>>> import numpy as np
>>> from numpy import linalg as LA
>>> np.set_printoptions(precision=1, suppress=True, linewidth=100, floatmode="fixed")
>>> def rd(a):
...     return np.round(a, 1) + 0
... 
>>> J = np.loadtxt("mat.csv", delimiter=",")
>>> print(rd(J))
[[-2.1 -2.0 -1.3 -0.5 -0.5 -0.7  0.8  0.6  0.8  0.3  1.7  0.6]
 [ 0.7 -0.3  1.4  0.8  1.0 -2.4 -0.2 -1.2 -0.3  0.8  1.9 -0.6]
 [ 2.1 -2.6 -0.3 -0.8  0.7  1.6 -0.2 -0.8  0.4  0.1  0.4 -0.3]
 [ 0.0  0.9 -1.0 -0.9 -0.9 -0.1  0.2 -2.2 -0.1 -2.5  1.1 -0.4]
 [ 0.0 -0.7 -0.1 -0.1 -2.2 -0.3 -2.1  0.6 -1.2  0.4  0.2 -2.0]
 [ 1.6 -0.2 -0.1 -1.7 -0.3 -1.8  0.1  1.5 -1.0 -0.9 -0.2  1.7]
 [-0.3  0.2 -0.9  1.2  0.7  1.2 -1.1 -0.1 -2.3  0.1  1.4  1.7]
 [-0.8 -0.9  1.0 -0.8 -1.2 -0.1  0.8 -2.1 -1.5  1.1 -1.4  1.0]
 [ 0.7  0.3 -2.7  0.3  0.7 -0.8  1.4 -0.2 -1.2  1.1 -0.8 -1.4]
 [-1.6 -0.9  0.2 -0.9  2.4 -0.5 -1.1  0.0 -0.8 -1.3 -1.2 -0.8]
 [-0.3  1.5 -0.6 -2.5  0.6  0.2 -1.4 -0.5  0.7  2.0  0.6  0.3]
 [-0.3  0.5  1.4 -1.3  0.3  1.2  1.9  1.1 -1.5  0.0  1.4 -1.3]]
>>> x0 = np.array([-2, -1, 1, -1, 1, -3, 2, 1, -1, 0, -2, -3])
>>> y = J @ x0
>>> print(rd(y))
[  3.5   4.3  -6.7  -4.1   2.4   1.5 -12.6   4.2   8.1  12.8  -5.1   6.4]
>>> print(rd(LA.solve(J, y)))
[-2.0 -1.0  1.0 -1.0  1.0 -3.0  2.0  1.0 -1.0  0.0 -2.0 -3.0]
>>> print(rd(LA.solve(J, J[:, 8])))
[0.0 0.0 0.0 0.0 0.0 0.0 0.0 0.0 1.0 0.0 0.0 0.0]
>>> print(rd(LA.solve(J.T, J[5])))
[0.0 0.0 0.0 0.0 0.0 1.0 0.0 0.0 0.0 0.0 0.0 0.0]
>>> rng = np.random.default_rng(634)
>>> labels = rng.permutation(12)
>>> print(labels)
[ 1  7  9 10  0  2  6  4  5  8  3 11]
>>> A2 = J[labels][:, labels]
>>> print(rd(np.trace(A2)))
-14.0
>>> labels = rng.permutation(12)
>>> A2 = J[:, labels] * rng.choice([-1, 1], 12)
>>> print(rd(A2))
[[-0.3 -0.5  0.5  0.8  0.7  0.8  2.0  2.1  0.6 -0.6  1.3  1.7]
 [-0.8  0.8 -1.0 -0.3  2.4 -0.2  0.3 -0.7 -0.6  1.2 -1.4  1.9]
 [-0.1 -0.8 -0.7  0.4 -1.6 -0.2  2.6 -2.1 -0.3  0.8  0.3  0.4]
 [ 2.5 -0.9  0.9 -0.1  0.1  0.2 -0.9  0.0 -0.4  2.2  1.0  1.1]
 [-0.4 -0.1  2.2 -1.2  0.3 -2.1  0.7  0.0 -2.0 -0.6  0.1  0.2]
 [ 0.9 -1.7  0.3 -1.0  1.8  0.1  0.2 -1.6  1.7 -1.5  0.1 -0.2]
 [-0.1  1.2 -0.7 -2.3 -1.2 -1.1 -0.2  0.3  1.7  0.1  0.9  1.4]
 [-1.1 -0.8  1.2 -1.5  0.1  0.8  0.9  0.8  1.0  2.1 -1.0 -1.4]
 [-1.1  0.3 -0.7 -1.2  0.8  1.4 -0.3 -0.7 -1.4  0.2  2.7 -0.8]
 [ 1.3 -0.9 -2.4 -0.8  0.5 -1.1  0.9  1.6 -0.8  0.0 -0.2 -1.2]
 [-2.0 -2.5 -0.6  0.7 -0.2 -1.4 -1.5  0.3  0.3  0.5  0.6  0.6]
 [ 0.0 -1.3 -0.3 -1.5 -1.2  1.9 -0.5  0.3 -1.3 -1.1 -1.4  1.4]]
>>> left, _, VT = LA.svd(J.T @ A2)
>>> print(rd(left @ VT))
[[ 0.0  0.0  0.0  0.0  0.0  0.0  0.0 -1.0  0.0  0.0  0.0  0.0]
 [ 0.0  0.0  0.0  0.0  0.0  0.0 -1.0  0.0  0.0  0.0  0.0  0.0]
 [ 0.0  0.0  0.0  0.0  0.0  0.0  0.0  0.0  0.0  0.0 -1.0  0.0]
 [ 0.0  1.0  0.0  0.0  0.0  0.0  0.0  0.0  0.0  0.0  0.0  0.0]
 [ 0.0  0.0 -1.0  0.0  0.0  0.0  0.0  0.0  0.0  0.0  0.0  0.0]
 [ 0.0  0.0  0.0  0.0 -1.0  0.0  0.0  0.0  0.0  0.0  0.0  0.0]
 [ 0.0  0.0  0.0  0.0  0.0  1.0  0.0  0.0  0.0  0.0  0.0  0.0]
 [ 0.0  0.0  0.0  0.0  0.0  0.0  0.0  0.0  0.0 -1.0  0.0  0.0]
 [ 0.0  0.0  0.0  1.0  0.0  0.0  0.0  0.0  0.0  0.0  0.0  0.0]
 [-1.0  0.0  0.0  0.0  0.0  0.0  0.0  0.0  0.0  0.0  0.0  0.0]
 [ 0.0  0.0  0.0  0.0  0.0  0.0  0.0  0.0  0.0  0.0  0.0  1.0]
 [ 0.0  0.0  0.0  0.0  0.0  0.0  0.0  0.0  1.0  0.0  0.0  0.0]]
>>> print(rd(LA.lstsq(J, A2)[0]))
[[ 0.0  0.0  0.0  0.0  0.0  0.0  0.0 -1.0  0.0  0.0  0.0  0.0]
 [ 0.0  0.0  0.0  0.0  0.0  0.0 -1.0  0.0  0.0  0.0  0.0  0.0]
 [ 0.0  0.0  0.0  0.0  0.0  0.0  0.0  0.0  0.0  0.0 -1.0  0.0]
 [ 0.0  1.0  0.0  0.0  0.0  0.0  0.0  0.0  0.0  0.0  0.0  0.0]
 [ 0.0  0.0 -1.0  0.0  0.0  0.0  0.0  0.0  0.0  0.0  0.0  0.0]
 [ 0.0  0.0  0.0  0.0 -1.0  0.0  0.0  0.0  0.0  0.0  0.0  0.0]
 [ 0.0  0.0  0.0  0.0  0.0  1.0  0.0  0.0  0.0  0.0  0.0  0.0]
 [ 0.0  0.0  0.0  0.0  0.0  0.0  0.0  0.0  0.0 -1.0  0.0  0.0]
 [ 0.0  0.0  0.0  1.0  0.0  0.0  0.0  0.0  0.0  0.0  0.0  0.0]
 [-1.0  0.0  0.0  0.0  0.0  0.0  0.0  0.0  0.0  0.0  0.0  0.0]
 [ 0.0  0.0  0.0  0.0  0.0  0.0  0.0  0.0  0.0  0.0  0.0  1.0]
 [ 0.0  0.0  0.0  0.0  0.0  0.0  0.0  0.0  1.0  0.0  0.0  0.0]]
>>> A = np.load("run14.npy")
>>> print(A)
[[-8.7 -1.0  7.0 -3.0 -2.0  4.0 -8.0  0.0]
 [ 4.0  9.3  8.0 -8.0 -6.0 -3.0  2.0  2.0]
 [-8.0  2.0  4.3 -6.0  3.0 -8.0 -7.0  3.0]
 [-5.0 -9.0 -2.0  5.3  2.0  4.0  6.0 -1.0]
 [ 3.0 -5.0  5.0 -1.0  2.3  3.0  9.0 -6.0]
 [ 9.0 -9.0  4.0 -8.0 -4.0  5.3  3.0  6.0]
 [ 9.0  1.0  8.0 -8.0 -2.0 -5.0 -7.7 -7.0]
 [-9.0 -1.0  7.0 -3.0 -2.0  4.0 -8.0  0.3]]
>>> A2 = A + rng.integers(-2, 3, (8, 7)) @ rng.integers(-2, 3, (7, 8))
>>> print(rd(A2))
[[-17.7  -1.0   6.0   1.0   5.0   2.0 -14.0   2.0]
 [  4.0  10.3   7.0   1.0   0.0  -8.0   6.0   5.0]
 [-12.0   7.0   0.3 -12.0  -7.0  -1.0 -10.0   2.0]
 [ -7.0 -15.0  -2.0  -2.7  -6.0   4.0   0.0  -7.0]
 [ -2.0  -9.0  -2.0  -7.0  -4.7   4.0   5.0  -6.0]
 [ 13.0  -9.0   3.0 -14.0 -17.0   8.3   5.0   4.0]
 [ -8.0  -3.0   6.0 -13.0   4.0  -7.0 -18.7  -8.0]
 [ -8.0  12.0  14.0  -2.0  -9.0  14.0 -10.0   2.3]]
>>> print(rd(A2 - A))
[[ -9.0   0.0  -1.0   4.0   7.0  -2.0  -6.0   2.0]
 [  0.0   1.0  -1.0   9.0   6.0  -5.0   4.0   3.0]
 [ -4.0   5.0  -4.0  -6.0 -10.0   7.0  -3.0  -1.0]
 [ -2.0  -6.0   0.0  -8.0  -8.0   0.0  -6.0  -6.0]
 [ -5.0  -4.0  -7.0  -6.0  -7.0   1.0  -4.0   0.0]
 [  4.0   0.0  -1.0  -6.0 -13.0   3.0   2.0  -2.0]
 [-17.0  -4.0  -2.0  -5.0   6.0  -2.0 -11.0  -1.0]
 [  1.0  13.0   7.0   1.0  -7.0  10.0  -2.0   2.0]]
>>> print(LA.matrix_rank(A2 - A, tol=1e-8))
7
>>> left, sig, VT = LA.svd(A, full_matrices=False)
>>> print((sig > 1e-8).sum())
8
>>> print(rd(sig))
[27.4 23.7 18.9 12.7 10.9  9.3  2.3  0.0]
>>> theta = rng.uniform(0, 2 * np.pi, 19)
>>> q, _ = LA.qr(np.array([[0.0, 0.3], [-0.9, -1.6], [-1.0, -0.6]]))
>>> arr = 3 * np.c_[np.cos(theta), np.sin(theta)] @ q.T
>>> print(rd(arr))
[[-0.9  0.6 -2.8]
 [ 1.0 -2.7  0.9]
 [ 0.2 -2.4 -1.7]
 [ 1.0 -1.1  2.6]
 [ 0.6 -2.8 -0.9]
 [ 0.8 -0.4  2.9]
 [-0.2  2.4  1.8]
 [ 0.4  1.0  2.8]
 [ 0.8 -0.3  2.9]
 [ 0.0  2.0  2.2]
 [-1.1  2.4 -1.4]
 [ 0.3 -2.5 -1.6]
 [-1.0  1.1 -2.6]
 [-0.5  2.8  1.0]
 [-1.1  2.3 -1.6]
 [-0.2 -1.6 -2.5]
 [ 0.9 -0.5  2.8]
 [ 1.1 -1.8  2.1]
 [-1.0  1.5 -2.4]]
>>> Xs = arr - arr.mean(axis=0)
>>> evecs = LA.svd(Xs)[2][:2]
>>> A2 = Xs - Xs @ evecs.T @ evecs
>>> print(rd(A2.std(axis=0)))
[0.0 0.0 0.0]
>>> print(rd(np.diag(evecs.T @ evecs)))
[0.1 0.9 0.9]
>>> cov = np.cov(arr, rowvar=False)
>>> print(rd(cov))
[[ 0.6 -1.1  1.3]
 [-1.1  3.8  0.1]
 [ 1.3  0.1  5.0]]
>>> print(rd(np.median(arr, axis=0)))
[ 0.2 -0.3  0.9]
>>> print(rd(np.corrcoef(arr.T)))
[[ 1.0 -0.7  0.7]
 [-0.7  1.0  0.0]
 [ 0.7  0.0  1.0]]
>>> print(np.argsort(-arr.std(axis=0).round(6), kind="stable"))
[2 1 0]
>>> data = np.load("sample2.npy")
>>> print(data)
[[-2  2 -1  0 -1  1 -2  2  1 -2  1  1 -2]
 [ 2 -2  1 -1 -2  1  2  1  1 -1 -1  1  0]
 [-1  1  2  2 -1  0  2 -2  0  0  1  1  1]
 [ 0  0  2 -1  0 -1 -2  1 -1  1 -2 -1 -2]
 [ 0  2  0  0  0  1  2  2  0  2 -1  2  1]
 [-2  0  2 -2  1  0  2 -2  1 -1 -2  1 -2]
 [ 0  0  1 -2  2  0  0 -1  2 -1  1  1  1]
 [-1  2  1  0 -2 -1  0  0  2  0  1 -1 -2]
 [ 2 -2 -1  2  2  2 -2  0 -1  1  0  1  0]
 [ 1  0 -2 -1  0  1  0 -2  0 -2 -2  0  0]]
>>> f = np.array([2, 0])
>>> print(np.cross(data[7, :3], data[1, :3]))
[ 4  3 -2]
>>> W0 = np.load("x.npy")
>>> print(W0)
[[ 9 -6  9 -6]
 [-6 -9 -6 -9]
 [ 0  0  9 -6]
 [ 0  0 -6 -9]]
>>> x0 = np.array([0, 2, 0, 0])
>>> print(W0 @ np.ones(4))
[  6.0 -30.0   3.0 -15.0]
>>> print(W0 @ W0)
[[117   0 234   0]
 [  0 117   0 234]
 [  0   0 117   0]
 [  0   0   0 117]]
>>> LA.determinant(W0)
Traceback (most recent call last):
  File "<python-input-55>", line 1, in <module>
    LA.determinant(W0)
    ^^^^^^^^^^^^^^
AttributeError: module 'numpy.linalg' has no attribute 'determinant'
>>> print(np.allclose(W0 @ W0.T, W0.T @ W0))
False
>>> f = np.array([3, 3, 4, -5])
>>> A2 = W0 + np.outer(f, np.eye(4)[1])
>>> print(rd(LA.det(A2) / LA.det(W0)), rd(1 + LA.solve(W0, f)[1]))
0.4 0.4
>>> M = np.load("m.npy")
>>> print(M)
[[-6  0  0  0  0  0  0  0  0  0  0]
 [ 0 -6  0  0  0  0  0  0  0  0  0]
 [ 0  0 -7  0  0  0  0  0  0  0  0]
 [ 0  0  0  5  0  0  0  0  0  0  0]
 [ 0  0  0  0  4  0  0  0  0  0  0]
 [ 0  0  0  0  0  8  0  0  0  0  0]
 [ 0  0  0  0  0  0  2  0  0  0  0]
 [ 0  0  0  0  0  0  0 -7  0  0  0]
 [ 0  0  0  0  0  0  0  0  4  0  0]
 [ 0  0  0  0  0  0  0  0  0  5  0]
 [ 0  0  0  0  0  0  0  0  0  0  3]]
>>> print(rd(LA.norm(M, axis=0)))
[6.0 6.0 7.0 5.0 4.0 8.0 2.0 7.0 4.0 5.0 3.0]
>>> print(M[:, 8] @ M[:, 5])
0
>>> print(rd(LA.pinv(M)))
[[-0.2  0.0  0.0  0.0  0.0  0.0  0.0  0.0  0.0  0.0  0.0]
 [ 0.0 -0.2  0.0  0.0  0.0  0.0  0.0  0.0  0.0  0.0  0.0]
 [ 0.0  0.0 -0.1  0.0  0.0  0.0  0.0  0.0  0.0  0.0  0.0]
 [ 0.0  0.0  0.0  0.2  0.0  0.0  0.0  0.0  0.0  0.0  0.0]
 [ 0.0  0.0  0.0  0.0  0.2  0.0  0.0  0.0  0.0  0.0  0.0]
 [ 0.0  0.0  0.0  0.0  0.0  0.1  0.0  0.0  0.0  0.0  0.0]
 [ 0.0  0.0  0.0  0.0  0.0  0.0  0.5  0.0  0.0  0.0  0.0]
 [ 0.0  0.0  0.0  0.0  0.0  0.0  0.0 -0.1  0.0  0.0  0.0]
 [ 0.0  0.0  0.0  0.0  0.0  0.0  0.0  0.0  0.2  0.0  0.0]
 [ 0.0  0.0  0.0  0.0  0.0  0.0  0.0  0.0  0.0  0.2  0.0]
 [ 0.0  0.0  0.0  0.0  0.0  0.0  0.0  0.0  0.0  0.0  0.3]]
>>> f = np.array([1, -4, 4, 4, 1, 0, 0, 2, -4, 1, -1])
>>> A2 = M + np.outer(f, np.eye(11)[4])
>>> print(A2)
[[-6.0  0.0  0.0  0.0  1.0  0.0  0.0  0.0  0.0  0.0  0.0]
 [ 0.0 -6.0  0.0  0.0 -4.0  0.0  0.0  0.0  0.0  0.0  0.0]
 [ 0.0  0.0 -7.0  0.0  4.0  0.0  0.0  0.0  0.0  0.0  0.0]
 [ 0.0  0.0  0.0  5.0  4.0  0.0  0.0  0.0  0.0  0.0  0.0]
 [ 0.0  0.0  0.0  0.0  5.0  0.0  0.0  0.0  0.0  0.0  0.0]
 [ 0.0  0.0  0.0  0.0  0.0  8.0  0.0  0.0  0.0  0.0  0.0]
 [ 0.0  0.0  0.0  0.0  0.0  0.0  2.0  0.0  0.0  0.0  0.0]
 [ 0.0  0.0  0.0  0.0  2.0  0.0  0.0 -7.0  0.0  0.0  0.0]
 [ 0.0  0.0  0.0  0.0 -4.0  0.0  0.0  0.0  4.0  0.0  0.0]
 [ 0.0  0.0  0.0  0.0  1.0  0.0  0.0  0.0  0.0  5.0  0.0]
 [ 0.0  0.0  0.0  0.0 -1.0  0.0  0.0  0.0  0.0  0.0  3.0]]
>>> print(rd(LA.det(A2) / LA.det(M)), rd(1 + LA.solve(M, f)[4]))
1.2 1.2
>>> mat = np.load("w.npy")
>>> print(rd(mat))
[[  2.2   2.4  27.9   2.2 -10.9  -3.1   3.6  -0.8  -0.4   6.1 -13.3]
 [  2.2   2.1  26.7   1.9 -10.3  -3.2   3.1  -0.4  -0.4   5.8 -12.7]
 [  2.2  -0.8  17.0  -0.1  -6.0  -3.4  -0.3   2.1  -0.3   3.5  -8.0]
 [  2.2  -0.9  16.6  -0.1  -5.8  -3.4  -0.4   2.2  -0.3   3.4  -7.8]
 [  2.1  -1.6  12.5  -0.7  -4.3  -3.3  -1.4   2.8  -0.2   2.6  -5.8]
 [  2.1  -1.8  11.3  -0.8  -3.8  -3.2  -1.7   2.9  -0.1   2.4  -5.2]
 [  2.0  -2.0   9.4  -1.0  -3.1  -3.0  -2.0   3.0   0.0   2.1  -4.2]
 [  2.0  -2.0   9.3  -1.0  -3.1  -3.0  -2.0   3.0   0.0   2.1  -4.2]
 [  2.0  -2.0   9.2  -1.0  -3.1  -3.0  -2.0   3.0   0.0   2.0  -4.1]
 [  2.0  -2.0   9.0  -1.0  -3.0  -3.0  -2.0   3.0   0.0   2.0  -4.0]
 [  2.0  -2.0   8.2  -1.0  -2.7  -2.9  -2.1   3.0   0.0   1.9  -3.6]
 [  1.9  -2.0   6.9  -1.1  -2.3  -2.7  -2.1   2.9   0.1   1.7  -2.9]
 [  1.7  -1.9   4.9  -1.0  -1.7  -2.3  -2.1   2.6   0.3   1.4  -2.0]
 [  1.5  -1.7   3.8  -0.9  -1.4  -2.0  -1.9   2.3   0.3   1.2  -1.4]
 [  1.4  -1.6   3.4  -0.9  -1.3  -1.9  -1.8   2.2   0.3   1.1  -1.2]
 [  0.9  -0.9   1.5  -0.5  -0.8  -1.1  -1.2   1.3   0.4   0.8  -0.4]
 [  0.8  -0.8   1.3  -0.4  -0.7  -1.0  -1.0   1.1   0.4   0.7  -0.3]
 [  0.5  -0.4   0.6  -0.2  -0.5  -0.6  -0.6   0.6   0.3   0.4  -0.1]
 [  0.2  -0.2   0.2  -0.1  -0.2  -0.2  -0.2   0.2   0.1   0.2   0.0]
 [  0.0   0.0   0.0   0.0   0.0   0.0   0.0   0.0   0.0   0.0   0.0]
 [ -0.5   0.2  -0.4   0.1   0.6   0.5   0.4  -0.4  -0.4  -0.6  -0.1]
 [ -1.0   0.2  -0.7   0.1   1.2   0.8   0.6  -0.5  -0.9  -1.2  -0.2]
 [ -1.1   0.2  -0.8   0.0   1.4   0.8   0.7  -0.6  -1.0  -1.3  -0.3]
 [ -1.5   0.0  -1.0  -0.1   2.2   1.0   0.7  -0.5  -1.6  -2.1  -0.5]
 [ -1.8  -0.2  -1.2  -0.3   2.8   1.1   0.6  -0.3  -2.0  -2.6  -0.7]
 [ -2.5  -1.0  -1.6  -0.9   4.5   1.3   0.1   0.3  -3.1  -4.2  -1.1]
 [ -3.3  -2.3  -2.2  -1.8   6.6   1.2  -0.8   1.5  -4.5  -6.0  -1.6]
 [ -4.4  -5.0  -3.5  -3.7  10.4   0.8  -2.8   3.9  -6.8  -9.1  -2.2]
 [ -4.7  -6.1  -4.0  -4.4  11.7   0.6  -3.6   4.9  -7.7 -10.3  -2.4]
 [ -4.9  -6.7  -4.3  -4.9  12.6   0.5  -4.1   5.5  -8.2 -11.0  -2.5]
 [ -6.4 -12.3  -7.1  -8.7  19.5  -0.7  -8.8  10.9 -12.1 -16.5  -3.2]
 [ -6.8 -14.0  -8.0  -9.9  21.6  -1.2 -10.3  12.5 -13.2 -18.2  -3.4]
 [ -7.6 -17.8 -10.0 -12.4  26.0  -2.1 -13.5  16.2 -15.6 -21.6  -3.6]
 [ -8.9 -25.1 -14.0 -17.4  34.3  -4.1 -19.9  23.3 -20.0 -28.1  -3.9]]
>>> w1 = np.array([[3, 3, 3, 2, 1, 3],
...     [0, -3, 3, 0, 0, 0],
...     [3, -1, 0, -1, -1, 0],
...     [-3, 1, 0, 0, -1, -1],
...     [0, 2, 3, 2, 1, -2],
...     [3, -3, 2, 2, 0, -3],
...     [-1, -3, 3, -2, -1, 2],
...     [2, 3, 2, 1, 2, 0],
...     [1, -3, 0, -1, -3, -2],
...     [0, 2, 1, 2, 0, 2],
...     [3, -3, 3, -3, 3, -1]])
>>> beta = np.array([-2, 1, 2, -1, 0, 1])
>>> hid = np.maximum(mat @ w1 + beta, 0)
>>> print(rd((hid > 0).mean(axis=0)))
[0.6 0.9 0.2 0.8 0.6 0.6]
>>> W2 = np.array([[2, 3], [2, 1], [1, 3], [3, 0], [1, 0], [1, 1]])
>>> print(w1 @ W2)
[[ 25  24]
 [ -3   6]
 [  0   8]
 [ -6  -9]
 [ 12   9]
 [  5   9]
 [-10   5]
 [ 17  15]
 [-12  -2]
 [ 13   7]
 [ -4  14]]
>>> print((hid @ W2).round(6).argmax(axis=1))
[1 1 0 0 0 0 0 0 0 0 0 0 0 0 0 0 0 0 0 1 1 1 1 1 0 0 0 0 0 0 0 0 0 0]
>>> try:
...     LA.inv(mat)
... except LA.LinAlgError as e:
...     print("failed:", e)
... 
failed: Last 2 dimensions of the array must be square
>>> print(rd(np.trace(LA.pinv(mat) @ mat)))
3.0
>>> print(np.unique(mat.round(6), axis=0).shape)
(34, 11)
>>> W2 = mat[[21, 33]].astype(float)
>>> for _ in range(6):
...     labels = LA.norm(mat[:, None] - W2, axis=-1).argmin(axis=1)
...     W2 = np.array([mat[labels == j].mean(axis=0) for j in range(2)])
... 
>>> print(labels)
[0 0 0 0 0 0 0 0 0 0 0 0 0 0 0 0 0 0 0 0 0 0 0 0 0 0 0 0 0 0 1 1 1 1]
>>> print(rd(W2[1] - W2[0]))
[ -7.6 -16.0 -15.1 -11.3  25.7  -0.8 -12.2  14.0 -14.1 -20.9  -0.5]
>>> print(np.abs(W2[1] - W2[0]).argmax())
4
>>> print(rd(W2))
[[  0.2  -1.4   5.3  -0.8  -0.4  -1.3  -0.9   1.7  -1.2  -0.2  -3.1]
 [ -7.4 -17.3  -9.8 -12.1  25.3  -2.0 -13.1  15.7 -15.2 -21.1  -3.5]]
>>> print(np.bincount(labels))
[30  4]
